$ python -q
>>> import numpy as np
>>> np.set_printoptions(precision=2, suppress=True, linewidth=120, floatmode="fixed")
>>> mat = np.load("sample8.npy")
>>> mat
array([[128,  60,  98,  88],
       [ 60,  60,  68,  50],
       [ 98,  68, 134,  77],
       [ 88,  50,  77, 105]])
>>> mat.sum(axis=1)
array([374, 238, 377, 320])
>>> mat.sum(axis=0)
array([374, 238, 377, 320])
>>> np.linalg.matrix_rank(mat)
np.int64(4)
>>> mat[:, 4]
Traceback (most recent call last):
  File "<python-input-7>", line 1, in <module>
    mat[:, 4]
    ~~~^^^^^^
IndexError: index 4 is out of bounds for axis 1 with size 4
>>> mat.mean(axis=0)
array([93.50, 59.50, 94.25, 80.00])
>>> mat.shape
(4, 4)
>>> np.linalg.svd(mat, compute_uv=False)
array([337.60,  44.09,  26.21,  19.11])
>>> rng = np.random.default_rng(169089)
>>> labels = rng.permutation(4)
>>> out = mat[:, labels] * rng.choice([-1, 1], 4)
>>> out
array([[  98,  128,  -88,  -60],
       [  68,   60,  -50,  -60],
       [ 134,   98,  -77,  -68],
       [  77,   88, -105,  -50]])
>>> U, _, Vh = np.linalg.svd(mat.T @ out)
>>> np.round(np.linalg.lstsq(mat, out)[0], 2) + 0
array([[ 0.00,  1.00,  0.00,  0.00],
       [ 0.00,  0.00,  0.00, -1.00],
       [ 1.00,  0.00,  0.00,  0.00],
       [ 0.00,  0.00, -1.00,  0.00]])
>>> x0 = np.array([2, 2, 2, 6])
>>> y = mat @ x0
>>> y
array([1100,  676, 1062, 1060])
>>> np.round(np.linalg.solve(mat.T, mat[1]), 2) + 0
array([0.00, 1.00, 0.00, 0.00])
>>> np.linalg.solve(mat, mat[:, 0])
array([1.00, 0.00, 0.00, 0.00])
>>> labels = rng.permutation(4)
>>> labels
array([3, 1, 2, 0])
>>> out = mat[labels][:, labels]
>>> np.allclose(out, mat)
False
>>> np.diag(out)
array([105,  60, 134, 128])
>>> Q, evecs = np.linalg.qr(mat[:, :3])[0], np.linalg.qr(mat[:, 3:])[0]
>>> s = np.linalg.svd(Q.T @ evecs, compute_uv=False)
>>> s
array([0.98])
>>> np.degrees(np.arccos(s.clip(0, 1)))
array([12.71])
>>> (s > 0.9).sum()
np.int64(1)
>>> round(float(np.linalg.norm(Q @ Q.T - evecs @ evecs.T, 2)), 2)
1.0
>>> m1 = np.load("run18.npy")
>>> m1
array([[-0.98,  1.98,  1.00, -2.99,  1.01,  3.01,  3.04, -1.02,  1.00, -3.01,  2.98],
       [-1.00,  2.03,  1.00, -3.00,  1.00,  2.99,  3.00, -1.00,  1.02, -3.01,  2.99],
       [-0.98,  1.98,  1.02, -3.00,  1.01,  3.02,  3.02, -0.98,  0.99, -2.98,  3.01],
       [-0.95,  2.01,  0.98, -2.97,  1.01,  2.99,  3.02, -1.00,  1.00, -2.97,  2.96],
       [-0.99,  1.99,  1.00, -3.03,  0.99,  3.00,  2.99, -0.99,  1.02, -2.99,  3.01],
       [-1.00,  1.98,  1.00, -3.00,  1.02,  2.99,  2.98, -1.00,  0.99, -2.98,  3.00],
       [-1.07,  1.97,  1.01, -2.99,  0.99,  3.01,  3.00, -0.99,  0.98, -3.03,  3.02],
       [-1.02,  1.97,  1.02, -3.04,  0.98,  2.98,  3.00, -0.97,  1.02, -3.02,  2.99],
       [-1.01,  2.00,  1.02, -3.01,  1.02,  3.00,  2.98, -1.00,  1.00, -2.98,  3.00],
       [-0.99,  2.02,  1.02, -2.99,  0.97,  2.97,  2.97, -0.96,  1.03, -3.02,  3.00],
       [-1.03,  1.99,  0.97, -3.00,  0.97,  3.00,  2.99, -1.01,  1.01, -3.01,  2.97],
       [-0.99,  1.98,  1.02, -2.96,  0.98,  3.00,  3.01, -0.99,  1.03, -3.00,  3.01],
       [-1.00,  1.99,  1.00, -3.04,  0.98,  3.03,  3.01, -1.01,  1.00, -2.98,  3.02],
       [-1.02,  1.98,  1.00, -2.98,  0.99,  2.98,  3.02, -1.01,  0.98, -3.00,  3.00],
       [-1.00,  2.01,  1.01, -3.00,  1.01,  3.00,  3.02, -0.99,  1.01, -2.99,  3.01],
       [-2.01, -2.99, -3.00, -2.01, -1.03, -1.00, -3.01,  2.98, -2.99, -0.01,  1.00],
       [-1.99, -2.99, -2.99, -1.99, -1.00, -1.02, -2.97,  2.98, -2.97, -0.01,  1.00],
       [-1.96, -3.00, -3.01, -2.01, -1.00, -0.99, -3.00,  2.98, -3.00, -0.03,  1.02],
       [-2.02, -2.99, -2.98, -2.00, -1.02, -1.03, -3.02,  2.98, -3.03,  0.00,  0.99],
       [-1.98, -2.99, -2.98, -2.01, -1.01, -1.00, -3.00,  3.00, -3.06,  0.00,  1.00],
       [-2.01, -3.03, -2.98, -1.99, -1.00, -0.97, -3.00,  2.98, -3.01, -0.01,  0.99],
       [-1.98, -2.99, -3.00, -1.96, -1.00, -0.99, -2.99,  3.05, -2.98,  0.00,  1.03],
       [-1.98, -3.00, -2.98, -2.04, -1.02, -0.97, -3.00,  3.01, -2.98,  0.01,  0.95],
       [-2.02, -2.97, -3.01, -2.02, -1.03, -1.03, -3.01,  3.02, -3.00, -0.01,  0.97],
       [-1.98, -3.00, -3.00, -2.02, -0.97, -1.00, -2.98,  3.02, -3.00,  0.03,  0.99],
       [-2.00, -3.00, -2.98, -1.99, -1.01, -1.00, -3.01,  3.02, -3.00,  0.00,  1.00],
       [-2.02, -3.00, -2.98, -2.00, -1.03, -1.00, -3.00,  3.01, -2.94, -0.02,  1.00],
       [-2.00, -2.99, -3.00, -2.02, -0.98, -1.01, -2.99,  2.99, -2.99, -0.02,  0.99],
       [-2.02, -2.99, -3.01, -1.99, -0.99, -1.00, -2.99,  3.01, -2.99, -0.02,  1.02],
       [-1.99, -3.01, -3.00, -1.97, -1.02, -0.99, -2.98,  3.01, -2.96, -0.02,  1.01]])
>>> W = np.array([[3, -3, 1, -2, 2],
...     [-2, 1, 3, -1, -1],
...     [2, 3, 1, 0, -1],
...     [-1, -3, 2, -3, 0],
...     [3, -2, 2, -2, 3],
...     [-3, -2, 3, 1, -2],
...     [0, -1, 0, 2, -1],
...     [3, 3, -3, -3, 3],
...     [-2, 0, 1, 0, -1],
...     [3, 2, -1, -2, 1],
...     [3, 3, -2, 0, 0]])
>>> coef = np.array([-2, -1, 3, 1, -4])
>>> hid = np.maximum(m1 @ W + coef, 0)
>>> (hid > 0).astype(int)
array([[0, 1, 1, 1, 0],
       [0, 1, 1, 1, 0],
       [0, 1, 1, 1, 0],
       [0, 1, 1, 1, 0],
       [0, 1, 1, 1, 0],
       [0, 1, 1, 1, 0],
       [0, 1, 1, 1, 0],
       [0, 1, 1, 1, 0],
       [0, 1, 1, 1, 0],
       [0, 1, 1, 1, 0],
       [0, 1, 1, 1, 0],
       [0, 1, 1, 1, 0],
       [0, 1, 1, 1, 0],
       [0, 1, 1, 1, 0],
       [0, 1, 1, 1, 0],
       [1, 1, 0, 1, 1],
       [1, 1, 0, 1, 1],
       [1, 1, 0, 1, 1],
       [1, 1, 0, 1, 1],
       [1, 1, 0, 0, 1],
       [1, 1, 0, 1, 1],
       [1, 1, 0, 0, 1],
       [1, 1, 0, 1, 1],
       [1, 1, 0, 1, 1],
       [1, 1, 0, 0, 1],
       [1, 1, 0, 0, 1],
       [1, 1, 0, 1, 1],
       [1, 1, 0, 1, 1],
       [1, 1, 0, 1, 1],
       [1, 1, 0, 1, 1]])
>>> cent = np.array([[0, 3], [1, 0], [-2, 0], [-2, -2], [2, 2]])
>>> (hid @ cent).round(6).argmax(axis=1)
array([1, 1, 1, 1, 1, 1, 1, 1, 1, 1, 1, 1, 1, 1, 1, 1, 1, 1, 1, 1, 1, 1, 1, 1, 1, 1, 1, 1, 1, 1])
